$ python -q
>>> import numpy as np
>>> np.set_printoptions(precision=2, suppress=True, linewidth=120)
>>> A = np.loadtxt("test17.csv", delimiter=",")
>>> A
array([[ 2.56, -0.09,  1.28],
       [-0.57,  0.21, -0.51],
       [-0.65,  3.68,  2.91],
       [-0.77,  1.96,  1.12],
       [ 2.11,  2.47,  3.54],
       [ 1.34,  2.78,  3.34],
       [ 2.37,  8.98, 10.23],
       [ 2.45,  5.92,  7.22],
       [-0.53, -1.52, -2.2 ],
       [ 0.64,  1.5 ,  1.59],
       [ 2.08,  0.31,  1.37],
       [-0.53,  5.63,  4.94],
       [ 1.97,  5.22,  6.2 ],
       [ 4.17,  3.78,  6.23],
       [ 3.12,  3.01,  4.76],
       [-0.27,  2.  ,  1.49],
       [-1.45, -2.15, -3.45],
       [ 2.78,  0.45,  1.98],
       [ 3.58, -1.13,  0.93],
       [ 2.64,  3.68,  5.11],
       [ 4.38,  6.81,  9.39],
       [ 3.15,  3.18,  4.95],
       [ 0.57,  0.06,  0.11],
       [ 8.77, -1.88,  3.63],
       [ 2.42, -1.04,  0.24],
       [ 2.48,  1.81,  3.13]])
>>> rng = np.random.default_rng(1025)
>>> z = rng.permutation(3)
>>> Y = A[:, z] * rng.choice([-1, 1], 3)
>>> Y
array([[ 2.56,  1.28,  0.09],
       [-0.57, -0.51, -0.21],
       [-0.65,  2.91, -3.68],
       [-0.77,  1.12, -1.96],
       [ 2.11,  3.54, -2.47],
       [ 1.34,  3.34, -2.78],
       [ 2.37, 10.23, -8.98],
       [ 2.45,  7.22, -5.92],
       [-0.53, -2.2 ,  1.52],
       [ 0.64,  1.59, -1.5 ],
       [ 2.08,  1.37, -0.31],
       [-0.53,  4.94, -5.63],
       [ 1.97,  6.2 , -5.22],
       [ 4.17,  6.23, -3.78],
       [ 3.12,  4.76, -3.01],
       [-0.27,  1.49, -2.  ],
       [-1.45, -3.45,  2.15],
       [ 2.78,  1.98, -0.45],
       [ 3.58,  0.93,  1.13],
       [ 2.64,  5.11, -3.68],
       [ 4.38,  9.39, -6.81],
       [ 3.15,  4.95, -3.18],
       [ 0.57,  0.11, -0.06],
       [ 8.77,  3.63,  1.88],
       [ 2.42,  0.24,  1.04],
       [ 2.48,  3.13, -1.81]])
>>> Uu, _, Vt = np.linalg.svd(A.T @ Y)
>>> np.round(np.linalg.lstsq(A, Y)[0], 2) + 0
array([[ 1.,  0.,  0.],
       [ 0.,  0., -1.],
       [ 0.,  1.,  0.]])
>>> z
array([0, 2, 1])
>>> np.round(Uu @ Vt, 2) + 0
array([[ 1.,  0.,  0.],
       [ 0.,  0., -1.],
       [ 0.,  1.,  0.]])
>>> z = A[:, 1] > np.median(A[:, 1])
>>> r0 = A[z].mean(axis=0) - A[~z].mean(axis=0)
>>> round(float((((A - A.mean(axis=0)) @ r0 > 0) == z).mean()), 2)
0.96
>>> z.astype(int)
array([0, 0, 1, 0, 1, 1, 1, 1, 0, 0, 0, 1, 1, 1, 1, 1, 0, 0, 0, 1, 1, 1, 0, 0, 0, 0])
>>> r0
array([0.28, 4.51, 4.7 ])
>>> np.argsort(-np.abs(r0).round(6), kind="stable")
array([2, 1, 0])
>>> ((A - A.mean(axis=0)) @ r0 > 0).astype(int)
array([0, 0, 1, 0, 1, 1, 1, 1, 0, 0, 0, 1, 1, 1, 1, 0, 0, 0, 0, 1, 1, 1, 0, 0, 0, 0])
>>> Ac = (A - A.mean(axis=0)) / A.std(axis=0)
>>> Ac.std(axis=0)
array([1., 1., 1.])
>>> np.argwhere(np.abs(Ac) > 2)
array([[ 6,  1],
       [ 6,  2],
       [16,  2],
       [23,  0]])
>>> coef = np.linalg.lstsq(np.delete(Ac, 1, axis=1), Ac[:, 1])[0]
>>> coef
array([-0.51,  1.14])
>>> np.abs(coef).argmax()
np.int64(1)
>>> J = np.load("arr.npy")
>>> J.round(2) + 0
array([[ 0.  , -0.03,  0.02],
       [-0.04, -0.06,  0.01],
       [ 0.29,  0.52, -0.15],
       [ 0.65,  1.16, -0.49],
       [-0.27, -0.56,  0.22],
       [ 0.28,  0.47, -0.23],
       [ 0.28,  0.58, -0.22],
       [ 0.63,  1.16, -0.34],
       [-0.06,  0.06,  0.04],
       [ 0.29,  0.6 , -0.32],
       [-0.31, -0.72,  0.28],
       [-0.23, -0.63,  0.22],
       [ 0.27,  0.67, -0.16],
       [ 0.28,  0.64, -0.19],
       [ 0.35,  0.61, -0.26],
       [-0.07, -0.02,  0.07],
       [-0.63, -1.17,  0.39]])
>>> Uu, s, Vt = np.linalg.svd(J)
>>> s
array([3.28, 0.21, 0.16])
>>> Y = Uu[:, :1] @ np.diag(s[:1]) @ Vt[:1]
>>> round(np.linalg.norm(J - Y, 2), 2), round(float(s[1]), 2)
(np.float64(0.21), 0.21)
>>> x = np.array([1, 4, 0])
>>> y = J @ x
>>> coef, lr = np.zeros(3), 1 / np.linalg.norm(J, 2) ** 2
>>> for i in range(300):
...     coef -= lr * J.T @ (J @ coef - y)
...     if i % 50 == 0: print(i, round(np.linalg.norm(J @ coef - y), 2))
... 
0 0.32
50 0.26
100 0.21
150 0.17
200 0.14
250 0.12
>>> round(float(np.linalg.cond(J)), 2)
20.42
>>> G = J.T @ J
>>> (J @ J.T).shape
(17, 17)
>>> np.allclose(G, G.T)
True
>>> np.diag(G)
array([2.05, 7.72, 1.04])
>>> round(float(np.trace(G)), 2), round(float((J ** 2).sum()), 2)
(10.81, 10.81)
>>> np.linalg.svd(J, compute_uv=False) ** 2
array([10.74,  0.04,  0.03])
>>> Ac = J - J.mean(axis=1)
Traceback (most recent call last):
  File "<python-input-42>", line 1, in <module>
    Ac = J - J.mean(axis=1)
         ~~^~~~~~~~~~~~~~~~
ValueError: operands could not be broadcast together with shapes (17,3) (17,) 
>>> Ac = J - J.mean(axis=0)
>>> Uu, s, Vt = np.linalg.svd(Ac, full_matrices=False)
>>> s
array([3.14, 0.21, 0.16])
>>> np.abs(Vt[0]).argmax()
np.int64(1)
>>> np.abs(Vt[-1])
array([0.78, 0.18, 0.61])
>>> np.abs(Uu[:, 0]).argmax()
np.int64(16)
>>> Vt[0] * np.sign(Vt[0, np.abs(Vt[0]).argmax()])
array([ 0.43,  0.85, -0.31])
>>> (np.sign(Uu[:, 0]) == np.sign(Uu[0, 0])).astype(int)
array([1, 1, 0, 0, 1, 0, 0, 0, 1, 0, 1, 1, 0, 0, 0, 1, 1])
